$ ipython --no-banner

In [1]: import numpy as np

In [2]: from numpy import linalg as LA

In [3]: np.set_printoptions(precision=2, suppress=True, linewidth=200, sign=" ")

In [4]: def rnd(a):
   ...:     return np.round(a, 2) + 0
   ...: 

In [5]: A = np.load("case6.npy")

In [6]: A
Out[6]: 
array([[-1.,  1.,  0.,  0.,  0.,  0.,  0.,  0.,  0.,  0.,  0.],
       [ 0., -1.,  1.,  0.,  0.,  0.,  0.,  0.,  0.,  0.,  0.],
       [ 0.,  0., -1.,  1.,  0.,  0.,  0.,  0.,  0.,  0.,  0.],
       [ 0.,  0.,  0., -1.,  1.,  0.,  0.,  0.,  0.,  0.,  0.],
       [ 0.,  0.,  0.,  0., -1.,  1.,  0.,  0.,  0.,  0.,  0.],
       [ 0.,  0.,  0.,  0.,  0., -1.,  1.,  0.,  0.,  0.,  0.],
       [ 0.,  0.,  0.,  0.,  0.,  0., -1.,  1.,  0.,  0.,  0.],
       [ 0.,  0.,  0.,  0.,  0.,  0.,  0., -1.,  1.,  0.,  0.],
       [ 0.,  0.,  0.,  0.,  0.,  0.,  0.,  0., -1.,  1.,  0.],
       [ 0.,  0.,  0.,  0.,  0.,  0.,  0.,  0.,  0., -1.,  1.],
       [ 0.,  0.,  0.,  0.,  0.,  0.,  0.,  0.,  0.,  0., -1.]])

In [7]: rng = np.random.default_rng(5406)

In [8]: idx = rng.permutation(11)

In [9]: idx
Out[9]: array([  4,   0,   7,   9,   5,  10,   8,   3,   6,   1,   2])

In [10]: Y = A[idx][:, idx]

In [11]: rnd(LA.det(Y)), rnd(LA.det(A[idx]))
Out[11]: (np.float64(-1.0), np.float64(1.0))

In [12]: Y
Out[12]: 
array([[-1.,  0.,  0.,  0.,  1.,  0.,  0.,  0.,  0.,  0.,  0.],
       [ 0., -1.,  0.,  0.,  0.,  0.,  0.,  0.,  0.,  1.,  0.],
       [ 0.,  0., -1.,  0.,  0.,  0.,  1.,  0.,  0.,  0.,  0.],
       [ 0.,  0.,  0., -1.,  0.,  1.,  0.,  0.,  0.,  0.,  0.],
       [ 0.,  0.,  0.,  0., -1.,  0.,  0.,  0.,  1.,  0.,  0.],
       [ 0.,  0.,  0.,  0.,  0., -1.,  0.,  0.,  0.,  0.,  0.],
       [ 0.,  0.,  0.,  1.,  0.,  0., -1.,  0.,  0.,  0.,  0.],
       [ 1.,  0.,  0.,  0.,  0.,  0.,  0., -1.,  0.,  0.,  0.],
       [ 0.,  0.,  1.,  0.,  0.,  0.,  0.,  0., -1.,  0.,  0.],
       [ 0.,  0.,  0.,  0.,  0.,  0.,  0.,  0.,  0., -1.,  1.],
       [ 0.,  0.,  0.,  0.,  0.,  0.,  0.,  1.,  0.,  0., -1.]])

In [13]: print(np.diag(Y))
[-1. -1. -1. -1. -1. -1. -1. -1. -1. -1. -1.]

In [14]: x0 = np.array([-2, 1, -2, 1, 2, -2, -1, 1, 1, 2, -1])

In [15]: h = np.maximum(A @ x0, 0)

In [16]: np.maximum(A @ (3 * x0), 0)
Out[16]: array([ 9.,  0.,  9.,  3.,  0.,  3.,  6.,  0.,  3.,  0.,  3.])

In [17]: A.T @ h
Out[17]: array([-3.,  3., -3.,  2.,  1., -1., -1.,  2., -1.,  1., -1.])

In [18]: x0 = np.array([-1, 0, 3, 3, 0, -3, -2, -2, -1, 0, 0])

In [19]: target = A @ x0

In [20]: target
Out[20]: array([ 1.,  3.,  0., -3., -3.,  1.,  0.,  1.,  1.,  0.,  0.])

In [21]: print(rnd(LA.solve(A, target)))
[-1.  0.  3.  3.  0. -3. -2. -2. -1.  0.  0.]

In [22]: rnd(LA.solve(A.T, A[4]))
Out[22]: array([ 0.,  0.,  0.,  0.,  1.,  0.,  0.,  0.,  0.,  0.,  0.])

In [23]: rnd(LA.solve(A, target + A[:, 2]))
Out[23]: array([-1.,  0.,  4.,  3.,  0., -3., -2., -2., -1.,  0.,  0.])

In [24]: rnd(LA.solve(A, A[:, 8]))
Out[24]: array([ 0.,  0.,  0.,  0.,  0.,  0.,  0.,  0.,  1.,  0.,  0.])

In [25]: rnd(LA.solve(A, 3 * target))
Out[25]: array([-3.,  0.,  9.,  9.,  0., -9., -6., -6., -3.,  0.,  0.])

In [26]: feats = np.load("layer5.npy")

In [27]: feats
Out[27]: 
array([[ 12,   4,  12,  -6,  -2,  -6],
       [  0,   8,   0,   0,  -4,   0],
       [  0,   0,   4,   0,   0,  -2],
       [-12,  -4, -12, -15,  -5, -15],
       [  0,  -8,   0,   0, -10,   0],
       [  0,   0,  -4,   0,   0,  -5]])

In [28]: x0 = np.array([1, 2, -1, 3, -1, -2])

In [29]: h = np.maximum(feats @ x0, 0)

In [30]: np.maximum(feats @ x0, 0) - np.maximum(-feats @ x0, 0)
Out[30]: array([  4,  20,   0, -18,  -6,  14])

In [31]: h
Out[31]: array([  4,  20,   0,   0,   0,  14])

In [32]: feats * (h > 1e-9)[:, None]
Out[32]: 
array([[12,  4, 12, -6, -2, -6],
       [ 0,  8,  0,  0, -4,  0],
       [ 0,  0,  0,  0,  0,  0],
       [ 0,  0,  0,  0,  0,  0],
       [ 0,  0,  0,  0,  0,  0],
       [ 0,  0, -4,  0,  0, -5]])

In [33]: feats.T @ h
Out[33]: array([ 48, 176,  -8, -24, -88, -94])
